% ipython --no-banner

In [1]: import numpy as np

In [2]: np.set_printoptions(precision=2, suppress=True, linewidth=120)

In [3]: def rd(a):
   ...:     return np.round(a, 2) + 0
   ...: 

In [4]: M = np.load("case4.npy")

In [5]: M
Out[5]: 
array([[ 0, -1, -1,  0, -1, -2],
       [ 1,  0,  0, -2, -2,  1],
       [ 1,  0,  0,  0, -3, -2],
       [ 0,  2,  0,  0,  0,  1],
       [ 1,  2,  3,  0,  0, -2],
       [ 2, -1,  2, -1,  2,  0]])

In [6]: # skew-symmetric

In [7]: rd(np.linalg.norm(M, "nuc"))
Out[7]: np.float64(17.5)

In [8]: M[4] @ M[3]
Out[8]: np.int64(2)

In [9]: rd(np.linalg.norm(M, axis=0))
Out[9]: array([2.65, 3.16, 3.74, 2.24, 4.24, 3.74])

In [10]: rd(np.linalg.norm(M) ** 2 / np.linalg.norm(M, 2) ** 2)
Out[10]: np.float64(2.98)

In [11]: rd(np.linalg.norm(M, 1)), rd(np.linalg.norm(M, np.inf))
Out[11]: (np.float64(8.0), np.float64(8.0))

In [12]: np.linalg.norm(M, axis=1).argmax()
Out[12]: np.int64(4)

In [13]: rd(np.linalg.norm(M[4], 1)), rd(np.linalg.norm(M[4], np.inf))
Out[13]: (np.float64(8.0), np.float64(3.0))

In [14]: m1 = np.array([[-2, 2, -1, 1], [0, 0, 0, 0], [1, -1, -1, 1], [0, 0, 0, 0]])

In [15]: # rank 2

In [16]: np.linalg.cond(m1) > 100
Out[16]: np.True_

In [17]: [round(float(x), 2) for x in np.linalg.svd(m1, compute_uv=False)[:3]]
Out[17]: [3.26, 1.84, 0.0]

In [18]: proj = np.triu(np.array([[9, 8, 2, 2], [3, 8, 7, 5], [3, 2, 8, 7], [0, 3, 3, 7]]), 1) + np.eye(4)

In [19]: other = proj @ m1 @ np.linalg.inv(proj)

In [20]: other
Out[20]: 
array([[    0.,     0.,    -3.,    24.],
       [    7.,   -63.,   420., -2632.],
       [    1.,    -9.,    60.,  -376.],
       [    0.,     0.,     0.,     0.]])

In [21]: np.trace(other), np.trace(m1)
Out[21]: (np.float64(-3.0), np.int64(-3))

In [22]: proj @ m1 - m1 @ proj
Out[22]: 
array([[  2.,  14., -12.,   3.],
       [  7.,  -7.,  -7.,   7.],
       [  0.,  -8.,   5.,  10.],
       [  0.,   0.,   0.,   0.]])

In [23]: Uu, sv, Vt = np.linalg.svd(m1)

In [24]: rd(sv)
Out[24]: array([3.26, 1.84, 0.  , 0.  ])

In [25]: other = Uu[:, :2] @ np.diag(sv[:2]) @ Vt[:2]

In [26]: np.linalg.matrix_rank(other)
Out[26]: np.int64(2)

In [27]: rd(np.linalg.norm(m1 - other) / np.linalg.norm(m1))
Out[27]: np.float64(0.0)

In [28]: rd(np.linalg.norm(m1 - other, 2)), sv[2]
Out[28]: (np.float64(0.0), np.float64(0.0))

In [29]: rd(np.abs(m1 - other).max())
Out[29]: np.float64(0.0)
